>>> import numpy as np
>>> np.set_printoptions(precision=2, suppress=True, linewidth=100)
>>> data = np.array([[1.3, -0.2, -0.1, -2.3, 1.2, 2.3],
...     [-0.7, -0.3, -1.3, 1.2, 1.6, 0.0],
...     [0.4, -0.8, -0.3, 1.0, -0.8, -2.7],
...     [2.1, -1.8, 0.5, -0.7, -0.9, -0.1],
...     [-0.1, 0.0, -0.6, 1.2, -0.5, 1.0],
...     [0.5, -0.2, 0.0, 1.8, 0.3, -1.1]])
>>> data
array([[ 1.3, -0.2, -0.1, -2.3,  1.2,  2.3],
       [-0.7, -0.3, -1.3,  1.2,  1.6,  0. ],
       [ 0.4, -0.8, -0.3,  1. , -0.8, -2.7],
       [ 2.1, -1.8,  0.5, -0.7, -0.9, -0.1],
       [-0.1,  0. , -0.6,  1.2, -0.5,  1. ],
       [ 0.5, -0.2,  0. ,  1.8,  0.3, -1.1]])
>>> u = np.array([1, 0, 0, 1, 0, 0])
>>> M2 = data + np.outer(u, np.eye(6)[0])
>>> np.linalg.matrix_rank(np.linalg.inv(M2) - np.linalg.inv(data), tol=1e-8)
np.int64(1)
>>> np.round(np.linalg.det(M2) / np.linalg.det(data), 2), np.round(1 + np.linalg.solve(data, u)[0], 2)
(np.float64(1.39), np.float64(1.39))
>>> C2 = data.T @ data
>>> np.diag(C2)
array([ 7.01,  4.05,  2.4 , 12.9 ,  5.79, 14.8 ])
>>> (data @ data.T).shape
(6, 6)
>>> np.trace(C2), (data ** 2).sum()
(np.float64(46.95), np.float64(46.95))
>>> vec = np.array([-5, -5, -3, -5, -5, -3])
>>> a = np.maximum(data @ vec, 0)
>>> np.maximum(data @ vec, 0) - np.maximum(-data @ vec, 0)
array([-6.6, -5.1, 10. ,  5.3, -4.2, -8.7])
>>> np.tanh(data @ vec)
array([-1., -1.,  1.,  1., -1., -1.])
>>> np.flatnonzero(a > 1e-9)
array([2, 3])
>>> E = np.loadtxt("test14.csv", delimiter=",")
>>> E
array([[-2., -2.,  0., -1.],
       [-4., -4.,  0., -2.],
       [ 0.,  0.,  0.,  0.],
       [-6., -6.,  0., -3.]])
>>> round(np.linalg.norm(E, 2) / np.linalg.norm(E), 2)
np.float64(1.0)
>>> np.argsort(-np.linalg.norm(E, axis=0).round(6), kind="stable")[:3]
array([0, 1, 3])
>>> np.round(np.linalg.det(2 * E), 2), round(np.linalg.det(E), 2)
(np.float64(0.0), np.float64(0.0))
>>> np.round(np.linalg.eigvals(E), 2) + 0
array([-9.,  0.,  0.,  0.])
>>> np.kron(np.eye(2, dtype=int), E)
array([[-2., -2.,  0., -1., -0., -0.,  0., -0.],
       [-4., -4.,  0., -2., -0., -0.,  0., -0.],
       [ 0.,  0.,  0.,  0.,  0.,  0.,  0.,  0.],
       [-6., -6.,  0., -3., -0., -0.,  0., -0.],
       [-0., -0.,  0., -0., -2., -2.,  0., -1.],
       [-0., -0.,  0., -0., -4., -4.,  0., -2.],
       [ 0.,  0.,  0.,  0.,  0.,  0.,  0.,  0.],
       [-0., -0.,  0., -0., -6., -6.,  0., -3.]])
>>> np.round(np.poly(E), 2) + 0
array([1., 9., 0., 0., 0.])
>>> np.einsum("ij,ji->", E, E)
np.float64(81.0)
>>> round(float(np.linalg.det(E.T)), 2)
0.0
>>> round(float(np.linalg.eigvals(E).sum().real), 2)
-9.0
>>> round(np.linalg.det(E[::-1]), 2)
np.float64(0.0)
>>> np.einsum("ii->", E)
np.float64(-9.0)
>>> rank = np.linalg.matrix_rank(E)
>>> rank
np.int64(1)
>>> N = np.linalg.svd(E)[2][rank:].T
>>> [int(np.linalg.matrix_rank(E[:, :j + 1])) for j in range(4)]
[1, 1, 1, 1]
>>> np.allclose(E @ N, 0)
True
>>> N @ N.T
array([[ 0.56, -0.44,  0.  , -0.22],
       [-0.44,  0.56,  0.  , -0.22],
       [ 0.  ,  0.  ,  1.  ,  0.  ],
       [-0.22, -0.22,  0.  ,  0.89]])
>>> np.allclose(E, E.T)
False
>>> np.allclose(E @ E.T, E.T @ E)
False
>>> round(float(np.abs(np.linalg.eigvals(E)).max()), 2)
9.0
>>> rng = np.random.default_rng(3085)
>>> X = rng.normal(size=(17, 3))
>>> X = 3 * X / np.linalg.norm(X, axis=1, keepdims=True)
>>> X
array([[-0.42, -2.26,  1.93],
       [ 2.1 , -1.31, -1.69],
       [-0.3 , -0.97, -2.82],
       [-1.13,  2.72,  0.59],
       [ 2.73, -0.3 , -1.21],
       [ 1.5 , -2.19,  1.4 ],
       [ 0.07, -2.92,  0.7 ],
       [ 2.72,  0.94,  0.84],
       [ 2.59, -1.51,  0.13],
       [-1.79,  2.23,  0.9 ],
       [-2.76,  0.54,  1.05],
       [ 0.92,  0.14, -2.85],
       [ 2.33, -1.71, -0.79],
       [-1.4 , -0.15, -2.65],
       [-2.23, -0.52,  1.94],
       [ 2.29, -1.66,  1.01],
       [ 0.67, -2.91,  0.27]])
>>> Xc = X - X.mean(axis=0)
>>> vecs = np.linalg.svd(Xc)[2][:1]
>>> M2 = Xc - Xc @ vecs.T @ vecs
>>> np.linalg.norm(M2, axis=1).round(6).argmax()
np.int64(13)
>>> np.round(np.linalg.norm(M2) / np.linalg.norm(Xc), 2)
np.float64(0.71)
>>> (Xc @ vecs.T).std(axis=0)
array([2.03])
>>> W0 = np.load("sample2.npy")
>>> W0
array([[-1., -3.,  0.,  0.],
       [-3.,  1., -3.,  0.],
       [ 0., -3., -2., -3.],
       [ 0.,  0., -3.,  1.]])
>>> # equal to its transpose
>>> ev, vecs = np.linalg.eigh(W0)
>>> vec = np.array([0, -6, 1, -3])
>>> np.linalg.eigvalsh(W0[1:, 1:])
array([-5.,  1.,  4.])
>>> round(vec @ W0 @ vec / (vec @ vec), 2), round(float(ev[0]), 2), round(ev[-1], 2)
(np.float64(2.11), -5.44, np.float64(4.69))
>>> (np.sign(vecs[:, -1].round(6)) == np.sign(vecs[0, -1].round(6))).astype(int)
array([1, 0, 1, 0])
>>> m1, _ = np.linalg.qr(np.array([[1.3, 0.7, 0.3, 1.3, -0.7],
...     [0.4, -0.7, -1.3, 0.2, 0.4],
...     [-0.4, 0.6, 1.8, -0.4, -0.8],
...     [-0.1, 0.3, -0.1, -0.1, 0.3],
...     [1.1, -1.4, 0.3, -0.8, -2.3]]))
>>> m1
array([[-0.72,  0.68,  0.06,  0.08, -0.03],
       [-0.22, -0.32,  0.46,  0.17, -0.78],
       [ 0.22,  0.26, -0.73,  0.09, -0.58],
       [ 0.06,  0.15,  0.12, -0.96, -0.21],
       [-0.61, -0.58, -0.49, -0.21,  0.08]])
>>> round(m1[:, 3] @ m1[:, 1], 2)
np.float64(0.0)
>>> np.round(m1.T @ m1, 2) + 0
array([[1., 0., 0., 0., 0.],
       [0., 1., 0., 0., 0.],
       [0., 0., 1., 0., 0.],
       [0., 0., 0., 1., 0.],
       [0., 0., 0., 0., 1.]])
>>> np.linalg.svd(m1, compute_uv=False)
array([1., 1., 1., 1., 1.])
>>> np.round(m1 @ m1.T, 2) + 0
array([[1., 0., 0., 0., 0.],
       [0., 1., 0., 0., 0.],
       [0., 0., 1., 0., 0.],
       [0., 0., 0., 1., 0.],
       [0., 0., 0., 0., 1.]])
>>> round(float(np.linalg.det(m1[::-1])), 2)
1.0
>>> np.round(np.linalg.det(2 * m1), 2), round(float(np.linalg.det(m1)), 2)
(np.float64(32.0), 1.0)
>>> np.poly(m1)
array([ 1.  ,  2.65,  1.65, -1.65, -2.65, -1.  ])
>>> round(float(np.linalg.eigvals(m1).sum().real), 2)
-2.65
>>> np.linalg.eigvals(m1)
array([ 1.  +0.j  , -0.82+0.57j, -0.82-0.57j, -1.  +0.02j, -1.  -0.02j])
>>> labels = rng.permutation(5)
>>> M2 = m1[:, labels] * rng.choice([-1, 1], 5)
>>> M2
array([[-0.68,  0.72,  0.06, -0.03, -0.08],
       [ 0.32,  0.22,  0.46, -0.78, -0.17],
       [-0.26, -0.22, -0.73, -0.58, -0.09],
       [-0.15, -0.06,  0.12, -0.21,  0.96],
       [ 0.58,  0.61, -0.49,  0.08,  0.21]])
>>> left, _, Vh = np.linalg.svd(m1.T @ M2)
>>> np.round(left @ Vh, 2) + 0
array([[ 0., -1.,  0.,  0.,  0.],
       [-1.,  0.,  0.,  0.,  0.],
       [ 0.,  0.,  1.,  0.,  0.],
       [ 0.,  0.,  0.,  0., -1.],
       [ 0.,  0.,  0.,  1.,  0.]])
>>> np.round(np.linalg.lstsq(m1, M2)[0], 2) + 0
array([[ 0., -1.,  0.,  0.,  0.],
       [-1.,  0.,  0.,  0.,  0.],
       [ 0.,  0.,  1.,  0.,  0.],
       [ 0.,  0.,  0.,  0., -1.],
       [ 0.,  0.,  0.,  1.,  0.]])
>>> feats = np.load("block14.npy")
>>> feats
array([[0.71, 0.06, 0.45],
       [0.06, 0.01, 0.04],
       [0.45, 0.04, 0.29]])
>>> np.abs(np.diag(np.linalg.qr(feats)[1])) > 1e-9
array([ True, False, False])
>>> np.unique(feats.round(6), axis=0).shape
(3, 3)
>>> np.allclose(feats[:-1].T @ np.linalg.lstsq(feats[:-1].T, feats[-1])[0], feats[-1])
True
>>> np.trace(feats)
np.float64(1.0)
>>> np.allclose(feats, feats.T)
True
>>> round(np.abs(np.linalg.eigvals(feats)).max(), 2)
np.float64(1.0)
>>> vec = np.array([-3, 3, 0])
>>> feats @ np.ones(3)
array([1.22, 0.11, 0.78])
>>> feats @ vec
array([-1.93, -0.18, -1.23])
>>> (feats @ vec).argmax()
np.int64(1)
>>> np.argsort(-np.linalg.norm(feats, axis=0).round(6), kind="stable")[:3]
array([0, 2, 1])
>>> [round(float(x), 2) for x in np.linalg.svd(feats, compute_uv=False)[:3]]
[1.0, 0.0, 0.0]
>>> round(np.linalg.norm(feats, 2) / np.linalg.norm(feats), 2)
np.float64(1.0)
>>> J = np.loadtxt("case8.csv", delimiter=",")
>>> J
array([[ -2.,  -2.,  -2.,  -2.,  -2.,  -2.],
       [ -2.,  -4.,  -4.,  -4.,  -4.,  -4.],
       [ -2.,  -4.,  -6.,  -6.,  -6.,  -6.],
       [ -2.,  -4.,  -6.,  -8.,  -8.,  -8.],
       [ -2.,  -4.,  -6.,  -8., -10., -10.],
       [ -2.,  -4.,  -6.,  -8., -10., -12.]])
>>> # equal to its transpose
>>> P = X @ np.linalg.solve(X.T @ X, X.T)
>>> np.allclose(P @ P, P)
True
>>> np.diag(P)
array([0.2 , 0.13, 0.26, 0.16, 0.15, 0.15, 0.2 , 0.28, 0.12, 0.12, 0.14, 0.19, 0.11, 0.27, 0.18,
       0.14, 0.17])
>>> np.trace(P)
np.float64(3.0)
>>> P @ X[:, 0]
array([-0.42,  2.1 , -0.3 , -1.13,  2.73,  1.5 ,  0.07,  2.72,  2.59, -1.79, -2.76,  0.92,  2.33,
       -1.4 , -2.23,  2.29,  0.67])
>>> vec = np.array([1, 1, -1, -2, 0, 2])
>>> y = J @ vec
>>> coef, lr = np.zeros(6), 1 / np.linalg.norm(J, 2) ** 2
>>> for i in range(25):
...     coef -= lr * J.T @ (J @ coef - y)
...     if i % 5 == 0: print(i, round(np.linalg.norm(J @ coef - y), 2))
... 
0 5.91
5 5.75
10 5.6
15 5.46
20 5.34
>>> coef
array([ 0.02, -0.02, -0.07, -0.02,  0.15,  0.31])
>>> M2 = np.array([[3, -1, 2], [3, 1, 1]])
>>> K = M2.T @ M2
>>> K
array([[18,  0,  9],
       [ 0,  2, -1],
       [ 9, -1,  5]])
>>> labels = rng.permutation(3)
>>> labels
array([2, 0, 1])
>>> M2 = K[labels][:, labels]
>>> M2
array([[ 5,  9, -1],
       [ 9, 18,  0],
       [-1,  0,  2]])
>>> np.allclose(M2, K)
False
